$ python3 -q
>>> import numpy as np
>>> from numpy import linalg as LA
>>> np.set_printoptions(precision=3, suppress=True, linewidth=160, sign=" ")
>>> def rd(a):
...     return np.round(a, 3) + 0
... 
>>> A = np.load("mat.npy")
>>> print(A)
[[ 4  4  2  5  2 -4  3  4  0 -1  5 -4]
 [-4  2 -1 -4 -2 -1  4 -5  0  3  5  0]
 [-2  2  1  1  0  2  2 -2  4 -3  1  4]
 [ 2  4  3 -2 -4 -3 -1 -1  1 -1  0  2]
 [ 0  2 -1  1  0  3 -1  3  4  0  0  0]
 [-3 -5  5 -1  2 -2  2  4 -4  1  0 -3]
 [-5  5  2 -2  3  0 -4 -1 -1 -5  0  2]
 [ 4 -5  0 -2  5  4 -1  5 -5 -2 -5  2]
 [ 2  2  2  4 -1  5  4  3 -3 -2  1 -2]
 [-3  1 -4 -3 -1  4  2 -5  3 -3 -3 -5]
 [ 3 -1 -2 -4  5 -5  5  1  0 -2  5  5]
 [-1 -1 -1 -3 -2  3 -4  0 -3  5 -3 -2]]
>>> T = np.stack([A, 4 * A, A[::-1]])
>>> print(rd(LA.norm(T, axis=(1, 2))))
[  36.222  144.886   36.222]
>>> print(T.sum(axis=0))
[[ 19  19   9  22   8 -17  11  20  -3   0  22 -22]
 [-17   9  -7 -24  -5 -10  25 -24   0  13  30   5]
 [-13  11   1   2  -1  14  12 -15  23 -18   2  15]
 [ 12  22  17  -6 -21 -10  -1  -2   2  -7   1   8]
 [  4   5  -5   3   5  19  -6  20  15  -2  -5   2]
 [-20 -20  27  -7  13 -10   6  19 -21   0   0 -13]
 [-28  20  15 -11  17  -2 -18  -1  -9 -24   0   7]
 [ 20 -23  -1  -9  25  23  -6  28 -21 -10 -25  10]
 [ 12  14  13  18  -9  22  19  14 -14 -11   5  -8]
 [-17   7 -19 -14  -5  22  12 -27  19 -18 -14 -21]
 [ 11  -3 -11 -24  23 -26  29   0   0  -7  30  25]
 [ -1  -1  -3 -10  -8  11 -17   4 -15  24 -10 -14]]
>>> print(LA.matrix_rank(T.reshape(3, -1)))
2
>>> print(np.einsum("bij,cij->bc", T, T))
[[ 1312  5248   -78]
 [ 5248 20992  -312]
 [  -78  -312  1312]]
>>> print((T @ A.T).shape)
(3, 12, 12)
>>> print(LA.matrix_rank(T))
[ 12  12  12]
>>> M2 = LA.invert(A)
Traceback (most recent call last):
  File "<python-input-13>", line 1, in <module>
    M2 = LA.invert(A)
         ^^^^^^^^^
AttributeError: module 'numpy.linalg' has no attribute 'invert'
>>> M2 = A ** -1
Traceback (most recent call last):
  File "<python-input-14>", line 1, in <module>
    M2 = A ** -1
         ~~^^~~~
ValueError: Integers to negative integer powers are not allowed.
>>> M2 = LA.inv(A)
>>> print(rd(LA.cond(A)))
185.857
>>> print(np.allclose(M2, A.T))
False
>>> print(rd(A @ M2))
[[ 1.  0.  0.  0.  0.  0.  0.  0.  0.  0.  0.  0.]
 [ 0.  1.  0.  0.  0.  0.  0.  0.  0.  0.  0.  0.]
 [ 0.  0.  1.  0.  0.  0.  0.  0.  0.  0.  0.  0.]
 [ 0.  0.  0.  1.  0.  0.  0.  0.  0.  0.  0.  0.]
 [ 0.  0.  0.  0.  1.  0.  0.  0.  0.  0.  0.  0.]
 [ 0.  0.  0.  0.  0.  1.  0.  0.  0.  0.  0.  0.]
 [ 0.  0.  0.  0.  0.  0.  1.  0.  0.  0.  0.  0.]
 [ 0.  0.  0.  0.  0.  0.  0.  1.  0.  0.  0.  0.]
 [ 0.  0.  0.  0.  0.  0.  0.  0.  1.  0.  0.  0.]
 [ 0.  0.  0.  0.  0.  0.  0.  0.  0.  1.  0.  0.]
 [ 0.  0.  0.  0.  0.  0.  0.  0.  0.  0.  1.  0.]
 [ 0.  0.  0.  0.  0.  0.  0.  0.  0.  0.  0.  1.]]
>>> print(rd(LA.slogdet(A)[0]))
1.0
